$ python -q
>>> import numpy as np
>>> np.set_printoptions(precision=1, suppress=True, linewidth=140, legacy="1.25")
>>> tidy = lambda a: np.round(a, 1) + 0
>>> W0 = np.loadtxt("data.csv", delimiter=",")
>>> W0
array([[ -8.8,   4.7,   2.3,   2.5,  -2.5, -15.5,   7.7],
       [  1.7,   5.1,  -3. ,  -6.4,   1.8,  -3.3,   7.5],
       [  1. ,  -6.9,  -1.7,  -2.9,   2.3,   2.5,   2.4],
       [ -0.2,   5.7,  11.3,   7. ,  -3.1,   6.2,  -0.6],
       [ -7. ,  -4. ,  -2.2,   0.8,  -0.1, -11.5,   3.6],
       [ -1.8,   4.7,  -2.9,  -4.3,   0.6,  -8.5,   7.4],
       [ -8.2,  -2.5,   7.2,   4.4,  -1.6,  -8.3,   8.1],
       [-10.5,   6.7,   4.7,   6.1,  -4.2, -15.8,   4.7],
       [  7.3,   1.4, -15.6, -13. ,   4.7,  -0.6,  -0.2],
       [ -6. ,  -0.7,  -6.6,  -4.2,   1. , -15.3,   7.3],
       [  1.2,  -5.3,   4. ,   1.5,   0.5,   6.3,   0.3],
       [ -7.7,   4.1,   4.3,   7.9,  -4.1,  -9.6,  -2. ],
       [  6. ,  -4. , -12. , -11.1,   4.8,   1.5,   1.7],
       [ -1.4,   8.7,   2. ,  -0.5,  -1.4,  -5.4,   5.1],
       [ -3.4,   1.5,  -0.2,   0.3,  -0.6,  -7. ,   3.5],
       [  3.7,   8.3,  12.4,   8.3,  -3.9,  12.9,  -5.7],
       [ -7.2,  -5.8,  -1.2,   1. ,  -0.2, -10.6,   3.9],
       [ -5.7,   1.5,  -5.6,  -1.1,  -0.5, -13.7,   2. ],
       [  2. ,  -6.9,   1.2,   2.7,   0.5,   8. ,  -6.2],
       [  1. ,  -5.8,  -7.3,  -7.6,   3.7,  -2.7,   5.3],
       [  8. ,  -5. ,  -5.3,  -7.8,   4.5,   9.8,   0.4],
       [ -2. ,   4.7,   4.9,   5.7,  -3.1,  -0.4,  -3.5],
       [ -1.9,  -5.4,  -6. ,  -8.9,   3.9,  -8.5,  11.9],
       [  1.1,  -9.1,  -3.3,  -4.8,   3.2,   1.6,   3.5],
       [ -3. ,   1.2,  12.4,   8.1,  -3.1,   3.6,   1.5],
       [ -4.7,   0.1,  -3.5,  -7. ,   2.3, -13.7,  14.3],
       [-10. ,  -5.3,   2.8,   8.8,  -3.1, -10.4,  -3.2],
       [ -6.3,  -0.5,  16.1,  11.4,  -3.9,   1. ,   3.2],
       [ -3.8,   5.4,  -0.6,  -3.6,   0.2, -10.8,  10.7],
       [ -3.8,   8.3,  11.7,   8.8,  -4.7,  -0.1,   0.3],
       [  0.8,  -4.5,   3.3,  -2.1,   1.9,   3.7,   6.5],
       [  1.8,   2. ,   1. ,  -3.4,   1.1,   1.3,   5.9],
       [ -3.2,   7.7,  -1.8,  -3. ,  -0.7, -10.5,   6.9],
       [ -0.5, -10.8,  -4.3,  -1.3,   2.3,   0.8,  -2.1],
       [  4. ,   2.8,  -7.3,  -7.4,   2.3,  -0.4,   1.8],
       [ 10.4,  -1.4,   1.5,  -1.9,   2. ,  19. ,  -5.7],
       [  7.9, -12.1,  -6.5,  -9.1,   5.9,  11.2,   1.3],
       [ 11.7,   1.4,  -0.6,  -8. ,   3.7,  16.2,   2.2],
       [ -2.9,   2.8,   5.7,   9.4,  -4. ,   1.1,  -8.5],
       [  2.9, -11.9,  -0.1,  -3.5,   3.8,   7.2,   3.7],
       [  8. ,  -2.7,  -2.7,  -1.2,   1.3,  13.6,  -9.4],
       [  1. ,   5.6,   0.1,   5.5,  -3.1,   2.6, -11.7]])
>>> vec = np.array([-2, -1, 2, -2, -2, -1, -2])
>>> rhs = W0 @ vec
>>> tidy(np.linalg.solve(W0.T @ W0, W0.T @ rhs))
array([-2., -1.,  2., -2., -2., -1., -2.])
>>> rng = np.random.default_rng(902)
>>> rhs = rhs + 0.1 * rng.normal(size=42)
>>> tidy(rhs)
array([ 17.6, -17. ,  -4.5,   4.6,  16.5,  -5.9,  19.7,  26. , -29.7,   6.5,   0. ,  25.9, -24.3,  -2.9,   5.5,  -1.2,  19. ,  11.6,   3.3,
       -10.9, -25.7,  11.4,  -8.1,  -5.1,  13.1,  -3.2,  36.4,  23. ,  -2.8,  14. ,  -6.9, -12.1,  -0.8,   4.6, -18.5, -24.4, -24.1, -38. ,
        19.6,  -9.4, -13.7,   8.5])
>>> beta, *_ = np.linalg.lstsq(W0, rhs)
>>> [round(float(np.linalg.norm(np.linalg.solve(W0.T @ W0 + lam * np.eye(7), W0.T @ rhs))), 2) for lam in (0, 1, 10, 100)]
[4.67, 2.42, 2.03, 1.92]
>>> tidy(np.linalg.norm(rhs - W0 @ beta))
0.5
